$ python3 -q
>>> import numpy as np
>>> np.set_printoptions(suppress=True, linewidth=120)
>>> rnd = lambda a: np.round(a, 3) + 0
>>> E = np.loadtxt("run1.csv", delimiter=",")
>>> E
array([[ 1.2  ,  0.3  ,  0.3  , -0.4  , -2.   ],
       [ 1.201,  0.319,  0.294, -0.389, -1.706]])
>>> th = np.radians(72)
>>> r_ = np.eye(5)
>>> r_[4, 4] = r_[3, 3] = np.cos(th)
>>> r_[4, 3], r_[3, 4] = -np.sin(th), np.sin(th)
>>> rnd(r_)
array([[ 1.   ,  0.   ,  0.   ,  0.   ,  0.   ],
       [ 0.   ,  1.   ,  0.   ,  0.   ,  0.   ],
       [ 0.   ,  0.   ,  1.   ,  0.   ,  0.   ],
       [ 0.   ,  0.   ,  0.   ,  0.309,  0.951],
       [ 0.   ,  0.   ,  0.   , -0.951,  0.309]])
>>> out = E @ r_.T
>>> rnd(np.abs(out - E).max(axis=0))
array([0.   , 0.   , 0.   , 1.626, 1.762])
>>> rnd(np.linalg.svd(E, compute_uv=False)), rnd(np.linalg.svd(out, compute_uv=False))
(array([3.234, 0.123]), array([3.234, 0.123]))
>>> print(np.allclose(E @ E.T, out @ out.T))
True
>>> rnd(np.linalg.det(r_)), rnd(np.trace(r_))
(np.float64(1.0), np.float64(3.618))
>>> np.allclose(np.linalg.norm(E, axis=1), np.linalg.norm(out, axis=1))
True
>>> U, sig, vt = np.linalg.svd(E)
>>> np.argmax(sig[:-1] / (sig[1:] + 1e-6)) + 1
np.int64(1)
>>> out = U[:, :1] @ np.diag(sig[:1]) @ vt[:1]
>>> np.linalg.matrix_rank(E, rtol=0.05)
np.int64(1)
>>> rnd(out)
array([[ 1.26 ,  0.324,  0.312, -0.414, -1.953],
       [ 1.135,  0.292,  0.281, -0.373, -1.759]])
>>> np.linalg.matrix_rank(out)
np.int64(1)
>>> rnd(np.abs(E - out).max())
np.float64(0.066)
>>> rnd(np.linalg.norm(E - out) / np.linalg.norm(E))
np.float64(0.038)
>>> K = np.loadtxt("a.csv", delimiter=",")
>>> print(rnd(K))
[[-1.437 -4.145  2.393 -0.159]
 [-0.625 -0.613  4.361 -2.283]
 [ 1.449  4.556 -1.361 -0.541]
 [ 1.405  3.908 -2.752  0.429]
 [-1.429 -4.627  0.969  0.783]
 [ 1.349  4.646 -0.142 -1.254]
 [ 0.839  3.721  2.239 -2.331]
 [ 0.906  1.642 -4.223  1.909]
 [ 1.128  2.535 -3.892  1.466]
 [ 1.418  4.643 -0.825 -0.868]
 [-0.24  -2.14  -3.64   2.667]
 [ 1.158  2.663 -3.825  1.392]
 [ 1.262  4.556  0.453 -1.564]]
>>> gram = np.cov(K, rowvar=False)
>>> rnd(np.linalg.eigvalsh(gram)[::-1])
array([14.008,  9.15 ,  0.   ,  0.   ])
>>> gram.shape
(4, 4)
>>> print(rnd(gram))
[[ 1.185  3.576 -1.534 -0.162]
 [ 3.576 11.54  -2.542 -1.881]
 [-1.534 -2.542  7.819 -3.678]
 [-0.162 -1.881 -3.678  2.614]]
>>> rnd(np.corrcoef(K[:, 0], K[:, 2])[0, 1])
np.float64(-0.504)
>>> rnd(np.corrcoef(K.T))
array([[ 1.   ,  0.967, -0.504, -0.092],
       [ 0.967,  1.   , -0.268, -0.343],
       [-0.504, -0.268,  1.   , -0.814],
       [-0.092, -0.343, -0.814,  1.   ]])
>>> rnd(K.std(axis=0))
array([1.046, 3.264, 2.687, 1.553])
>>> np.argwhere(np.triu(np.abs(np.corrcoef(K.T)) > 0.8, 1))
array([[0, 1],
       [2, 3]])
>>> z = K[:, 1] > np.median(K[:, 1])
>>> f = K[z].mean(axis=0) - K[~z].mean(axis=0)
>>> print(np.argsort(-np.abs(f).round(6), kind="stable"))
[1 3 0 2]
>>> ((K - K.mean(axis=0)) @ f > 0).astype(int)
array([0, 0, 1, 1, 0, 1, 1, 0, 1, 1, 0, 1, 1])
>>> U, sig, vt = np.linalg.svd(K)
>>> vecs = vt[:(sig > 1e-8).sum()]
>>> rng = np.random.default_rng(42)
>>> vec = K[10] + -3 * K[6] + rng.integers(2) * np.eye(4)[3]
>>> rnd(vec)
array([ -2.756, -13.303, -10.358,   9.661])
>>> print(np.allclose(vecs.T @ vecs @ vec, vec))
True
>>> np.linalg.matrix_rank(np.vstack([K, vec]))
np.int64(2)
>>> W2 = K[[5, 1]].astype(float)
>>> for _ in range(4):
...     z = np.linalg.norm(K[:, None] - W2, axis=-1).argmin(axis=1)
...     W2 = np.array([K[z == j].mean(axis=0) for j in range(2)])
... 
>>> z
array([1, 1, 0, 0, 1, 0, 0, 0, 0, 0, 0, 0, 0])
>>> rnd(W2)
array([[ 1.067,  3.073, -1.797,  0.13 ],
       [-1.163, -3.128,  2.575, -0.553]])
>>> rnd(W2[1] - W2[0])
array([-2.231, -6.201,  4.371, -0.683])
>>> U, sig, vt = np.linalg.svd(K)
>>> rnd(sig)
array([14.67 , 10.479,  0.   ,  0.   ])
>>> out = U[:, :2] @ np.diag(sig[:2]) @ vt[:2]
>>> print(rnd(np.abs(K - out).max()))
0.0
>>> J = np.array([[4.0, 4.0, 0.0, 0.0, 0.0],
...     [4.0, 5.0, 4.0, 0.0, 0.0],
...     [0.0, 4.0, 9.0, 4.0, 0.0],
...     [0.0, 0.0, 4.0, -6.0, 4.0],
...     [0.0, 0.0, 0.0, 4.0, -9.0]])
>>> J
array([[ 4.,  4.,  0.,  0.,  0.],
       [ 4.,  5.,  4.,  0.,  0.],
       [ 0.,  4.,  9.,  4.,  0.],
       [ 0.,  0.,  4., -6.,  4.],
       [ 0.,  0.,  0.,  4., -9.]])
>>> rnd(np.linalg.eigvalsh(J).min())
np.float64(-12.048)
>>> [round(float(np.linalg.det(J[:i, :i])), 2) + 0 for i in range(1, 6)]
[4.0, 4.0, -28.0, 104.0, -488.0]
>>> U, sig, vt = np.linalg.svd(J)
>>> np.argmax(sig[:-1] / (sig[1:] + 1e-6)) + 1
np.int64(4)
>>> rnd(sig)
array([12.651, 12.048,  6.671,  4.158,  0.115])
>>> out = U[:, :4] @ np.diag(sig[:4]) @ vt[:4]
>>> rnd(out)
array([[ 4.051,  3.948,  0.016,  0.016,  0.007],
       [ 3.948,  5.054,  3.984, -0.016, -0.007],
       [ 0.016,  3.984,  9.005,  4.005,  0.002],
       [ 0.016, -0.016,  4.005, -5.995,  4.002],
       [ 0.007, -0.007,  0.002,  4.002, -8.999]])
>>> print(rnd(np.abs(J - out).max()))
0.054
>>> np.linalg.matrix_rank(out)
np.int64(4)
>>> print(rnd(np.linalg.norm(J - out) / np.linalg.norm(J)))
0.006
>>> w, vecs = np.linalg.eig(J)
>>> rnd(np.sort(np.linalg.eigvals(np.linalg.inv(J))))
array([-8.664, -0.24 , -0.083,  0.079,  0.15 ])
>>> rnd(np.sort(np.linalg.eigvals(J.T)))
array([-12.048,  -4.158,  -0.115,   6.671,  12.651])
>>> rnd(np.prod(w))
np.float64(-488.0)
>>> rnd(J @ vecs[:, 0] - w[0] * vecs[:, 0])
array([0., 0., 0., 0., 0.])
>>> rnd(w)
array([ 12.651,   6.671,  -0.115,  -4.158, -12.048])
>>> F = np.load("data.npy")
>>> rnd(F)
array([[ 0.497,  0.154, -0.256, -0.453,  0.677],
       [ 0.569,  0.531,  0.414, -0.114, -0.459],
       [ 0.142, -0.575,  0.762, -0.126,  0.23 ],
       [ 0.   ,  0.386,  0.261,  0.73 ,  0.5  ],
       [ 0.64 , -0.464, -0.338,  0.482, -0.17 ]])
>>> rnd(np.linalg.det(F))
np.float64(-1.0)
>>> print(rnd(np.abs(np.linalg.eigvals(F)).max()))
1.0
>>> np.allclose(F, F.T)
False
>>> print(rnd(np.trace(F)))
2.351
>>> np.linalg.determinant(F)
Traceback (most recent call last):
  File "<python-input-78>", line 1, in <module>
    np.linalg.determinant(F)
    ^^^^^^^^^^^^^^^^^^^^^
AttributeError: module 'numpy.linalg' has no attribute 'determinant'
>>> print(rnd(np.sort(np.abs(np.linalg.eigvals(F)))))
[1. 1. 1. 1. 1.]
>>> out = np.linalg.inv(F)
>>> rnd(np.linalg.det(F) * np.linalg.det(out))
np.float64(1.0)
>>> rnd(np.linalg.det(F) * out)
array([[-0.497, -0.569, -0.142,  0.   , -0.64 ],
       [-0.154, -0.531,  0.575, -0.386,  0.464],
       [ 0.256, -0.414, -0.762, -0.261,  0.338],
       [ 0.453,  0.114,  0.126, -0.73 , -0.482],
       [-0.677,  0.459, -0.23 , -0.5  ,  0.17 ]])
>>> rnd(out)
array([[ 0.497,  0.569,  0.142,  0.   ,  0.64 ],
       [ 0.154,  0.531, -0.575,  0.386, -0.464],
       [-0.256,  0.414,  0.762,  0.261, -0.338],
       [-0.453, -0.114, -0.126,  0.73 ,  0.482],
       [ 0.677, -0.459,  0.23 ,  0.5  , -0.17 ]])
>>> rnd(np.linalg.slogdet(F)[0])
np.float64(-1.0)
>>> np.allclose(out, F.T)
True
>>> (np.abs(out) > 1e-9).astype(int)
array([[1, 1, 1, 0, 1],
       [1, 1, 1, 1, 1],
       [1, 1, 1, 1, 1],
       [1, 1, 1, 1, 1],
       [1, 1, 1, 1, 1]])
>>> A = np.minimum.outer(np.arange(1, 6), np.arange(1, 6)) * 5
>>> A
array([[ 5,  5,  5,  5,  5],
       [ 5, 10, 10, 10, 10],
       [ 5, 10, 15, 15, 15],
       [ 5, 10, 15, 20, 20],
       [ 5, 10, 15, 20, 25]])
>>> out = A / np.linalg.norm(A, axis=1, keepdims=True)
>>> gram = out @ out.T
>>> print(rnd(np.linalg.norm(out, axis=1)))
[1. 1. 1. 1. 1.]
>>> rnd(gram[3])
array([0.923, 0.966, 0.99 , 1.   , 0.994])
>>> rnd(np.degrees(np.arccos(np.clip(gram[3, 0], -1, 1))))
np.float64(22.612)
>>> print((gram - 2 * np.eye(5)).round(6).argmax(axis=1))
[1 2 3 4 3]
>>> w, vecs = np.linalg.eigh(A)
>>> rnd(vecs @ np.diag(w) @ vecs.T)
array([[ 5.,  5.,  5.,  5.,  5.],
       [ 5., 10., 10., 10., 10.],
       [ 5., 10., 15., 15., 15.],
       [ 5., 10., 15., 20., 20.],
       [ 5., 10., 15., 20., 25.]])
>>> print(rnd(w.sum()), np.trace(A))
75.0 75
>>> rnd(np.abs(vecs[:, -1]))
array([0.17 , 0.326, 0.456, 0.549, 0.597])
>>> rnd(vecs.T @ vecs)
array([[1., 0., 0., 0., 0.],
       [0., 1., 0., 0., 0.],
       [0., 0., 1., 0., 0.],
       [0., 0., 0., 1., 0.],
       [0., 0., 0., 0., 1.]])
>>> def softmax(z):
...     e = np.exp(z - z.max(axis=-1, keepdims=True))
...     return e / e.sum(axis=-1, keepdims=True)
... 
>>> softmax(A[0] + 2)
array([0.2, 0.2, 0.2, 0.2, 0.2])
>>> softmax(A[0])
array([0.2, 0.2, 0.2, 0.2, 0.2])
>>> softmax(10 * A[0])
array([0.2, 0.2, 0.2, 0.2, 0.2])
>>> att = A @ A.T / np.sqrt(5)
>>> rnd(softmax(att + np.triu(np.full(att.shape, -np.inf), 1)))
array([[1., 0., 0., 0., 0.],
       [0., 1., 0., 0., 0.],
       [0., 0., 1., 0., 0.],
       [0., 0., 0., 1., 0.],
       [0., 0., 0., 0., 1.]])
>>> rnd(softmax(att))
array([[0., 0., 0., 0., 1.],
       [0., 0., 0., 0., 1.],
       [0., 0., 0., 0., 1.],
       [0., 0., 0., 0., 1.],
       [0., 0., 0., 0., 1.]])
>>> m1 = np.load("m.npy")
>>> print(m1)
[[-0.6    0.    -0.9   -4.748]
 [ 1.4    2.     0.8    3.939]
 [-0.3    0.7    1.8    8.917]
 [ 0.6   -0.6    0.4    1.681]
 [-0.2    2.     0.3    1.508]
 [ 0.4   -1.7   -0.9   -4.101]
 [ 0.5    0.7   -0.1    0.309]
 [-1.3   -0.1    0.5    2.14 ]
 [ 1.8    0.7    0.8    3.861]
 [ 0.3    0.7   -0.3   -1.455]
 [ 1.5    1.    -0.8   -3.927]
 [-0.9   -0.2   -1.8   -9.044]
 [-1.9    0.4    1.7    8.198]
 [ 0.4   -1.2    0.3    1.39 ]
 [ 0.8    1.2   -0.7   -3.788]
 [-1.4    1.6    1.5    7.451]
 [ 0.    -0.7   -1.2   -5.943]
 [-0.4    0.5   -0.1   -0.759]
 [ 1.1    2.1   -1.    -5.168]
 [ 1.5    0.3   -1.4   -7.049]
 [ 1.2   -0.4   -0.6   -2.978]
 [-0.9    0.5   -0.2   -1.178]]
>>> z = m1[:, 3] > np.median(m1[:, 3])
>>> f = m1[z].mean(axis=0) - m1[~z].mean(axis=0)
>>> print(rnd((((m1 - m1.mean(axis=0)) @ f > 0) == z).mean()))
0.955
>>> print(z.astype(int))
[0 1 1 1 1 0 1 1 1 0 0 0 1 1 0 1 0 1 0 0 0 0]
>>> print(np.argsort(-np.abs(f).round(6), kind="stable"))
[3 2 0 1]
>>> W2 = m1[[18, 4]].astype(float)
>>> for _ in range(7):
...     z = np.linalg.norm(m1[:, None] - W2, axis=-1).argmin(axis=1)
...     W2 = np.array([m1[z == j].mean(axis=0) for j in range(2)])
... 
>>> z
array([0, 1, 1, 1, 1, 0, 1, 1, 1, 0, 0, 0, 1, 1, 0, 1, 0, 0, 0, 0, 0, 0])
>>> print(rnd(W2[1] - W2[0]))
[-0.373  0.345  1.625  8.118]
>>> np.abs(W2[1] - W2[0]).argmax()
np.int64(3)
>>> Xc = m1 - m1.mean(axis=0)
>>> vecs = np.linalg.svd(Xc)[2][:3]
>>> out = Xc - Xc @ vecs.T @ vecs
>>> rnd(np.linalg.norm(out) / np.linalg.norm(Xc))
np.float64(0.009)
>>> hat = m1 @ np.linalg.solve(m1.T @ m1, m1.T)
>>> rnd(np.linalg.eigvalsh(hat))
array([0., 0., 0., 0., 0., 0., 0., 0., 0., 0., 0., 0., 0., 0., 0., 0., 0., 0., 1., 1., 1., 1.])
>>> rnd(np.trace(hat))
np.float64(4.0)
>>> D = np.linalg.norm(m1[:, None] - m1[None], axis=-1)
>>> D.shape
(22, 22)
>>> (D + 1e9 * np.eye(22)).round(6).argmin(axis=1)
array([16,  8, 12, 13,  6, 20, 17,  3,  1, 17, 14, 19, 15,  3, 10, 12,  0, 21, 14, 16, 10, 17])
>>> arr = np.loadtxt("block14.csv", delimiter=",")
>>> arr
array([[ 5.05 , -5.741,  0.44 , -6.43 ],
       [ 5.158, -7.774,  3.405,  1.173],
       [ 6.665, -3.869,  3.23 , -5.493],
       [ 6.62 ,  6.213,  4.024,  1.172],
       [-4.204, -5.326, -3.879,  6.238],
       [-8.557,  3.599,  2.861,  2.374],
       [ 2.722,  0.687,  4.323, -8.569],
       [ 2.402, -3.365,  5.076, -7.559],
       [-1.866, -0.662, -1.333, -9.711],
       [-2.908, -4.429, -1.137, -8.404],
       [ 0.684,  8.431,  5.311, -0.495],
       [ 4.636,  6.863, -1.48 , -5.405],
       [ 0.842,  6.473, -3.302, -6.818]])
>>> vec = np.array([-2, 2, 3, 1])
>>> target = arr @ vec
>>> rnd(np.linalg.solve(arr.T @ arr, arr.T @ target))
array([-2.,  2.,  3.,  1.])
>>> rnd(np.linalg.pinv(arr) @ arr)
array([[1., 0., 0., 0.],
       [0., 1., 0., 0.],
       [0., 0., 1., 0.],
       [0., 0., 0., 1.]])
>>> target = target + 0.1 * rng.normal(size=13)
>>> rnd(target)
array([-26.796, -14.401, -16.777,  12.235,  -7.773,  35.282,   0.298,  -3.867, -11.387, -14.769,  31.01 ,  -5.384,
        -5.349])
>>> b, *_ = np.linalg.lstsq(arr, target)
>>> rnd(np.linalg.norm(target - arr @ b))
np.float64(0.331)
>>> [round(float(np.linalg.norm(np.linalg.solve(arr.T @ arr + lam * np.eye(4), arr.T @ target))), 2) for lam in (0, 1, 10, 100)]
[4.24, 4.22, 3.98, 2.71]
>>> b.round()
array([-2.,  2.,  3.,  1.])
>>> print(rnd(arr.T @ (target - arr @ b)))
[0. 0. 0. 0.]
>>> W0 = np.load("out5.npy")
>>> print(W0)
[[-3  0  3]
 [ 0  1 -2]
 [ 2  3  3]]
>>> z = arr[:, 0] > np.median(arr[:, 0])
>>> f = arr[z].mean(axis=0) - arr[~z].mean(axis=0)
>>> ((arr - arr.mean(axis=0)) @ f > 0).astype(int)
array([1, 1, 1, 1, 0, 0, 1, 1, 0, 0, 0, 1, 0])
